% ipython --no-banner

In [1]: import numpy as np

In [2]: import numpy.linalg as la

In [3]: np.set_printoptions(precision=2, suppress=True, linewidth=200, floatmode="fixed")

In [4]: tidy = lambda a: np.round(a, 2) + 0

In [5]: data = np.load("data.npy")

In [6]: print(data)
[[4.00 1.00 1.00 1.00 1.00 1.00 1.00 1.00]
 [1.00 4.00 1.00 1.00 1.00 1.00 1.00 1.00]
 [1.00 1.00 4.00 1.00 1.00 1.00 1.00 1.00]
 [1.00 1.00 1.00 4.00 1.00 1.00 1.00 1.00]
 [1.00 1.00 1.00 1.00 4.00 1.00 1.00 1.00]
 [1.00 1.00 1.00 1.00 1.00 4.00 1.00 1.00]
 [1.00 1.00 1.00 1.00 1.00 1.00 4.00 1.00]
 [1.00 1.00 1.00 1.00 1.00 1.00 1.00 4.00]]

In [7]: # equal to its transpose

In [8]: w, vecs = la.eigh(data)

In [9]: x = np.array([1, 1, 1, 2, 2, 1, 2, 2])

In [10]: print(x @ data @ x / (x @ x), tidy(w[0]), w[-1])
10.2 3.0 11.0

In [11]: other = la.inv(data)

In [12]: print(tidy(la.det(data) * la.det(other)))
1.0

In [13]: print(tidy(la.inv(other)))
[[4.00 1.00 1.00 1.00 1.00 1.00 1.00 1.00]
 [1.00 4.00 1.00 1.00 1.00 1.00 1.00 1.00]
 [1.00 1.00 4.00 1.00 1.00 1.00 1.00 1.00]
 [1.00 1.00 1.00 4.00 1.00 1.00 1.00 1.00]
 [1.00 1.00 1.00 1.00 4.00 1.00 1.00 1.00]
 [1.00 1.00 1.00 1.00 1.00 4.00 1.00 1.00]
 [1.00 1.00 1.00 1.00 1.00 1.00 4.00 1.00]
 [1.00 1.00 1.00 1.00 1.00 1.00 1.00 4.00]]

In [14]: print(tidy(la.slogdet(data)[0]))
1.0

In [15]: print(tidy(other))
[[ 0.30 -0.03 -0.03 -0.03 -0.03 -0.03 -0.03 -0.03]
 [-0.03  0.30 -0.03 -0.03 -0.03 -0.03 -0.03 -0.03]
 [-0.03 -0.03  0.30 -0.03 -0.03 -0.03 -0.03 -0.03]
 [-0.03 -0.03 -0.03  0.30 -0.03 -0.03 -0.03 -0.03]
 [-0.03 -0.03 -0.03 -0.03  0.30 -0.03 -0.03 -0.03]
 [-0.03 -0.03 -0.03 -0.03 -0.03  0.30 -0.03 -0.03]
 [-0.03 -0.03 -0.03 -0.03 -0.03 -0.03  0.30 -0.03]
 [-0.03 -0.03 -0.03 -0.03 -0.03 -0.03 -0.03  0.30]]

In [16]: L = la.cholesky(data)

In [17]: print(tidy(np.diag(L) ** 2))
[4.00 3.75 3.60 3.50 3.43 3.38 3.33 3.30]

In [18]: print(tidy(np.prod(np.diag(L)) ** 2), tidy(la.det(data)))
24057.0 24057.0

In [19]: print(tidy(L @ L.T))
[[4.00 1.00 1.00 1.00 1.00 1.00 1.00 1.00]
 [1.00 4.00 1.00 1.00 1.00 1.00 1.00 1.00]
 [1.00 1.00 4.00 1.00 1.00 1.00 1.00 1.00]
 [1.00 1.00 1.00 4.00 1.00 1.00 1.00 1.00]
 [1.00 1.00 1.00 1.00 4.00 1.00 1.00 1.00]
 [1.00 1.00 1.00 1.00 1.00 4.00 1.00 1.00]
 [1.00 1.00 1.00 1.00 1.00 1.00 4.00 1.00]
 [1.00 1.00 1.00 1.00 1.00 1.00 1.00 4.00]]

In [20]: W0 = np.loadtxt("layer11.csv", delimiter=",")

In [21]: print(W0)
[[43.00  2.00  1.00  3.00 -3.00 -1.00  3.00 -3.00  2.00  0.00 -2.00  0.00 -3.00 -2.00]
 [ 0.00 28.00  3.00 -2.00  3.00  3.00 -1.00 -3.00  3.00 -2.00 -3.00  3.00 -3.00 -1.00]
 [-1.00 -1.00 13.00 -2.00 -2.00 -2.00 -3.00 -1.00 -1.00  0.00  1.00  0.00  3.00  2.00]
 [ 3.00  1.00  0.00  3.00 -1.00  3.00 -3.00 -3.00  1.00  3.00  3.00  1.00  0.00 -2.00]
 [ 1.00 -3.00  2.00  1.00 18.00 -2.00 -2.00  2.00 -2.00  0.00 -1.00 -2.00  3.00  0.00]
 [ 1.00  1.00  1.00 -2.00  0.00 35.00  1.00 -1.00  2.00 -1.00  3.00  2.00  1.00  1.00]
 [ 3.00  2.00 -1.00  0.00 -1.00 -2.00  7.00 -1.00  1.00 -1.00 -2.00 -3.00 -2.00  2.00]
 [ 1.00  2.00  1.00 -2.00 -2.00 -1.00  1.00 15.00  3.00 -3.00 -1.00 -1.00  0.00 -2.00]
 [-2.00  2.00  0.00  2.00  2.00  0.00 -1.00  1.00 36.00  1.00  1.00  0.00  2.00 -2.00]
 [-3.00  0.00  1.00 -2.00  3.00  0.00 -3.00 -3.00  3.00 19.00  2.00  0.00  1.00 -1.00]
 [-1.00  0.00  0.00  3.00  3.00  0.00 -1.00  0.00  0.00  1.00  5.00  2.00  2.00  0.00]
 [ 2.00  1.00  2.00  2.00  2.00 -3.00 -1.00 -2.00  1.00  1.00  2.00 -1.00  2.00 -2.00]
 [ 1.00  2.00 -1.00  0.00  2.00  0.00 -1.00 -1.00  3.00  0.00 -1.00 -1.00  7.00  2.00]
 [-1.00 -2.00  2.00 -1.00  2.00  0.00 -1.00  1.00  3.00 -2.00 -3.00  0.00  2.00  7.00]]

In [22]: left, sv, VT = la.svd(W0)

In [23]: print(np.argmax(sv[:-1] / (sv[1:] + 1e-6)) + 1)
13

In [24]: other = left[:, :13] @ np.diag(sv[:13]) @ VT[:13]

In [25]: print(la.matrix_rank(W0, rtol=0.05))
12

In [26]: print(tidy(la.norm(W0 - other) / la.norm(W0)))
0.0

In [27]: print(la.matrix_rank(other))
13

In [28]: print(tidy(np.abs(W0 - other).max()))
0.07
